$ python -q
>>> import numpy as np
>>> import numpy.linalg as la
>>> np.set_printoptions(precision=2, suppress=True, linewidth=100, floatmode="fixed")
>>> basis = np.array([[0, 1, 1, 2, 2],
...     [1, 2, 1, 1, 2],
...     [1, 1, 1, 0, 1],
...     [0, 0, 0, 1, 1],
...     [2, 1, 2, 1, 1]])
>>> rng = np.random.default_rng(6917)
>>> m1 = (rng.random((20, 5)) < 0.25) @ basis
>>> m1
array([[2, 1, 2, 2, 2],
       [0, 0, 0, 0, 0],
       [1, 1, 1, 0, 1],
       [0, 0, 0, 1, 1],
       [1, 2, 2, 2, 3],
       [1, 1, 1, 1, 2],
       [0, 0, 0, 0, 0],
       [2, 3, 2, 2, 4],
       [3, 4, 4, 4, 5],
       [3, 3, 3, 2, 3],
       [1, 1, 1, 1, 2],
       [1, 2, 2, 2, 3],
       [1, 2, 1, 1, 2],
       [1, 2, 1, 1, 2],
       [2, 1, 2, 1, 1],
       [0, 1, 1, 2, 2],
       [4, 4, 4, 2, 4],
       [0, 0, 0, 0, 0],
       [2, 1, 2, 1, 1],
       [0, 0, 0, 0, 0]])
>>> Q, V = la.qr(m1[:, :4])[0], la.qr(m1[:, 4:])[0]
>>> s = la.svd(Q.T @ V, compute_uv=False)
>>> (s > 0.9).sum()
np.int64(1)
>>> E = np.minimum.outer(np.arange(1, 5), np.arange(1, 5)) * -3
>>> E
array([[ -3,  -3,  -3,  -3],
       [ -3,  -6,  -6,  -6],
       [ -3,  -6,  -9,  -9],
       [ -3,  -6,  -9, -12]])
>>> np.round(la.norm(E, 1), 2), round(la.norm(E, np.inf), 2)
(np.float64(30.0), np.float64(30.0))
>>> E[2] @ E[1]
np.int64(153)
>>> np.round(la.norm(E) ** 2 / la.norm(E, 2) ** 2, 2)
np.float64(1.02)
>>> np.round(la.norm(E, 2), 2)
np.float64(24.87)
>>> np.round(la.norm(E, "nuc"), 2)
np.float64(30.0)
>>> s = 3 * 0.7 ** np.arange(9)
>>> arr = rng.normal(size=(24, 9)) * rng.permutation(s)
>>> arr.round(2) + 0
array([[ 0.06, -0.49, -0.05,  0.27, -0.15, -0.40,  0.67, -0.28,  0.59],
       [ 0.27, -0.24, -0.38, -2.54,  0.51, -1.51,  0.46,  0.12,  0.09],
       [-0.76, -0.17, -0.15, -1.18, -0.05, -1.55,  0.72,  0.36,  0.22],
       [-0.34,  0.16, -0.03,  4.48,  0.10,  0.64,  0.72,  1.68,  0.11],
       [ 0.03,  0.51, -0.18, -0.71,  3.48, -1.55,  0.07, -0.84, -0.37],
       [-0.05,  0.17,  0.12, -2.21, -0.80, -1.66,  1.59, -2.39,  0.33],
       [-0.28, -0.26,  0.27,  6.47, -1.73,  0.59,  0.72,  0.81,  0.30],
       [-0.04, -0.03, -0.03, -0.89,  0.12, -1.57, -0.52,  0.34, -0.67],
       [-0.28,  0.13,  0.00, -1.17, -0.65, -0.84,  1.02,  1.79, -0.38],
       [-0.61,  0.03,  0.06, -0.65, -0.33,  0.41, -0.49,  1.66, -0.32],
       [ 0.11, -0.18, -0.02, -1.83, -0.65, -0.76,  1.38,  1.75, -0.76],
       [ 0.09,  0.30,  0.04,  2.90,  0.21,  2.38,  0.03,  1.51,  0.75],
       [ 0.72, -0.83,  0.08, -1.05, -2.31, -0.57, -1.17,  1.09, -1.28],
       [-0.20, -0.39, -0.03,  2.78, -1.59, -1.82,  0.49,  0.32, -0.56],
       [ 0.05,  0.59,  0.02,  4.72, -0.17, -2.45, -1.11,  1.55, -1.20],
       [-0.30,  0.01, -0.22, -2.85,  1.69, -1.52, -0.37, -2.19, -1.52],
       [ 0.11,  0.20, -0.18,  4.86,  0.54, -4.42, -0.60,  0.71,  0.34],
       [-0.05, -0.02,  0.17,  0.30, -0.12, -1.14,  1.06, -0.90,  1.21],
       [ 0.05, -0.18, -0.11,  0.01,  0.23,  4.45, -0.03, -0.14, -0.22],
       [ 0.51, -0.43,  0.08,  3.16, -0.66,  1.71,  0.73,  0.08, -0.16],
       [ 0.17, -0.59, -0.06,  2.79, -1.16,  1.73,  1.42,  0.29,  0.06],
       [ 0.38,  0.05,  0.12,  2.03,  0.73, -1.61, -0.20, -0.19, -1.20],
       [-0.24,  0.11, -0.25, -3.64,  0.29,  2.33, -0.65,  2.05,  0.37],
       [-0.33,  0.17,  0.22,  4.40,  0.96,  0.57,  0.62, -0.49,  0.12]])
>>> Q, V = la.qr(arr[:, :4])[0], la.qr(arr[:, 4:])[0]
>>> s = la.svd(Q.T @ V, compute_uv=False)
>>> np.degrees(np.arccos(s.clip(0, 1)))
array([32.28, 62.33, 76.38, 82.09])
>>> J = np.array([[4.0, 1.0, 0.0, 0.0, 0.0],
...     [0.0, 4.0, 1.0, 0.0, 0.0],
...     [0.0, 0.0, 4.0, 1.0, 0.0],
...     [0.0, 0.0, 0.0, 4.0, 1.0],
...     [0.0, 0.0, 0.0, 0.0, 4.0]])
>>> J
array([[4.00, 1.00, 0.00, 0.00, 0.00],
       [0.00, 4.00, 1.00, 0.00, 0.00],
       [0.00, 0.00, 4.00, 1.00, 0.00],
       [0.00, 0.00, 0.00, 4.00, 1.00],
       [0.00, 0.00, 0.00, 0.00, 4.00]])
>>> r0, v = J[2], J[0]
>>> r0 @ v
np.float64(0.0)
>>> p = (r0 @ v) / (r0 @ r0) * r0
>>> p
array([0.00, 0.00, 0.00, 0.00, 0.00])
>>> v - p
array([4.00, 1.00, 0.00, 0.00, 0.00])
>>> np.round(la.norm(r0 + v) ** 2 + la.norm(r0 - v) ** 2, 2)
np.float64(68.0)
>>> np.outer(r0, v)
array([[ 0.00,  0.00,  0.00,  0.00,  0.00],
       [ 0.00,  0.00,  0.00,  0.00,  0.00],
       [16.00,  4.00,  0.00,  0.00,  0.00],
       [ 4.00,  1.00,  0.00,  0.00,  0.00],
       [ 0.00,  0.00,  0.00,  0.00,  0.00]])
>>> (v - p) @ r0
np.float64(0.0)
>>> round(la.eigvals(J).sum().real, 2)
np.float64(20.0)
>>> la.eigvals(J)
array([4.00, 4.00, 4.00, 4.00, 4.00])
>>> np.kron(np.eye(2, dtype=int), J)
array([[4.00, 1.00, 0.00, 0.00, 0.00, 0.00, 0.00, 0.00, 0.00, 0.00],
       [0.00, 4.00, 1.00, 0.00, 0.00, 0.00, 0.00, 0.00, 0.00, 0.00],
       [0.00, 0.00, 4.00, 1.00, 0.00, 0.00, 0.00, 0.00, 0.00, 0.00],
       [0.00, 0.00, 0.00, 4.00, 1.00, 0.00, 0.00, 0.00, 0.00, 0.00],
       [0.00, 0.00, 0.00, 0.00, 4.00, 0.00, 0.00, 0.00, 0.00, 0.00],
       [0.00, 0.00, 0.00, 0.00, 0.00, 4.00, 1.00, 0.00, 0.00, 0.00],
       [0.00, 0.00, 0.00, 0.00, 0.00, 0.00, 4.00, 1.00, 0.00, 0.00],
       [0.00, 0.00, 0.00, 0.00, 0.00, 0.00, 0.00, 4.00, 1.00, 0.00],
       [0.00, 0.00, 0.00, 0.00, 0.00, 0.00, 0.00, 0.00, 4.00, 1.00],
       [0.00, 0.00, 0.00, 0.00, 0.00, 0.00, 0.00, 0.00, 0.00, 4.00]])
>>> np.round(la.det(J[::-1]), 2)
np.float64(1024.0)
